In [1]: import numpy as np

In [2]: np.set_printoptions(suppress=True, linewidth=120)

In [3]: sigma = 20 * 0.9 ** np.arange(7)

In [4]: O, _ = np.linalg.qr(np.array([[-0.7, -0.6, -0.3, -1.7, 1.4, -2.1, 1.0],
   ...:     [1.0, 2.1, 0.5, 0.5, -0.2, 1.9, -0.5],
   ...:     [1.5, -0.7, -0.1, 0.4, 0.7, 2.2, 2.3],
   ...:     [1.1, 0.1, -0.2, 1.4, 1.7, 1.4, -1.1],
   ...:     [0.9, -0.4, 0.7, 1.2, -0.9, -0.3, 1.3],
   ...:     [1.2, 0.4, -1.0, 0.5, -1.6, -1.0, -1.0],
   ...:     [-1.0, -1.4, -0.7, 2.1, 0.3, -1.1, 1.2]]))

In [5]: rng = np.random.default_rng(239)

In [6]: X = rng.normal(size=(35, 7)) * sigma @ O

In [7]: X.round(1) + 0
Out[7]: 
array([[  8.5,  36.8,  -3.6,  25.6,  -2.4,  20. , -20.1],
       [ -1.3,  -2. ,   9. , -37.8,  -0.7, -12.6,  -1.8],
       [ -0.3,  14.6,  25.4,  49.6,   7.5, -21.9,  20.4],
       [ 16.8, -10.1,   9.2,  -8.1,  14.2,  -1.3,  33.4],
       [  2.1, -16.3,  -2. ,   4.7, -42.7,  12.2,  -0.1],
       [-13.3, -28.6,  -8.6,  -9.6,  32. ,   9.4,  25.4],
       [-16.9,  26.2,  -2.1,  16.9,   5.9, -43.2,  -3.1],
       [  7.4,  -4.4,  -7.9, -12.7,  -8.6,  10. ,  13.4],
       [ -0.8,  13.9, -13.4,   0.5,  -1.8, -13.6, -25. ],
       [-13.3, -37.8,  16. ,  -3.7,  17. ,   3.7, -11.7],
       [ 14.6,  -7.5,  -7.7, -16.7,  13.6,   4.1,  12.2],
       [ 18.5,   7.2,  26.1,   5.5, -11.4,  -1. ,  10.4],
       [  4.3,  -3. ,  18. , -16.2,  16.7,  -2.5,   0.2],
       [ 18.2,  -5.6,  -7.4,  -8.4,   2.3,   7.8,  -6.3],
       [ 28.7, -19.1,   6.2, -34. ,   0.5,  23.2, -11. ],
       [ 11.2,   3.7,  15. ,   7.6, -30.9,  -7.6,  15.5],
       [-14.1,  -2.9, -24.7, -10.7,  -1. ,   1.1,  -4.5],
       [-23.4,  27.5,  -8.4,  23.5, -16. ,  -9.1,  -7. ],
       [-25.8,  -1.6,  13.9,  11.8,  13.2, -21.7,  22.2],
       [ -3.2, -18.3,   6.3,  12. ,  19.8, -23. ,   9.2],
       [ 13.2,  21.4, -15. ,  -0.8,  20.2, -15.3,  27.2],
       [-19.7,   1.6,   8. ,  23.1, -27.7,  -8. ,  29.2],
       [-19.5,  -3.6, -13.2,   2.9,  -2.4,  15.6,  -4.6],
       [ 11. ,  10.9,   3.7,  -7.5,  10.6,  -1.2,  22.5],
       [ 10.3,   0. , -13.4, -10. ,   8.5,  37.3, -14.2],
       [-13.8,  -1.6,  10. ,   3.4,  -8.6, -13. ,  -2.3],
       [  2.3, -10.3, -28.7,  12.9,   8.5,   0.2,   9. ],
       [ 16.3,  15.5, -16. , -11.8,   3. , -11.9,   6.4],
       [  6.2,  11.3, -17. , -25.2,   1.1,  -7.5,  -2.4],
       [ -8.9,  14.6,  -1.9,  -0.6, -17.7,   7.7, -34.7],
       [ 22.9,  11.6,   0.4,  -4.4,   4.5,   3.8, -14.8],
       [-14.3, -17.7, -12.4,  -7.9,   2.8,  23.1,  16.9],
       [-25.2, -12.7,  -1.1,   9. ,   7.8, -36.1,  27.2],
       [ 35.4,  19.3,  -5. ,   0.8,  -1.2,   0.9,  -0.1],
       [  1.2,  -2.6,   4. ,  13.5,  25.3, -11.7,  -4.5]])

In [8]: def softmax(z):
   ...:     e = np.exp(z - z.max(axis=-1, keepdims=True))
   ...:     return e / e.sum(axis=-1, keepdims=True)
   ...: 

In [9]: np.round(softmax(X[30]), 1) + 0
Out[9]: array([1., 0., 0., 0., 0., 0., 0.])

In [10]: np.round(softmax(10 * X[30]), 1) + 0
Out[10]: array([1., 0., 0., 0., 0., 0., 0.])

In [11]: np.round(softmax(X[30] + 5), 1) + 0
Out[11]: array([1., 0., 0., 0., 0., 0., 0.])

In [12]: scores = X @ X.T / np.sqrt(7)

In [13]: np.round(softmax(scores)[30] @ X, 1)
Out[13]: array([35.4, 19.3, -5. ,  0.8, -1.2,  0.9, -0.1])

In [14]: softmax(scores).round(6).argmax(axis=1)
Out[14]: 
array([ 0,  1,  2,  3,  4,  5,  6, 14,  8,  9, 14, 11, 12, 14, 14, 15, 16, 17, 32, 32, 20, 21, 22, 20, 24,  6, 26, 20,
       28, 29, 33,  5, 32, 33,  2])
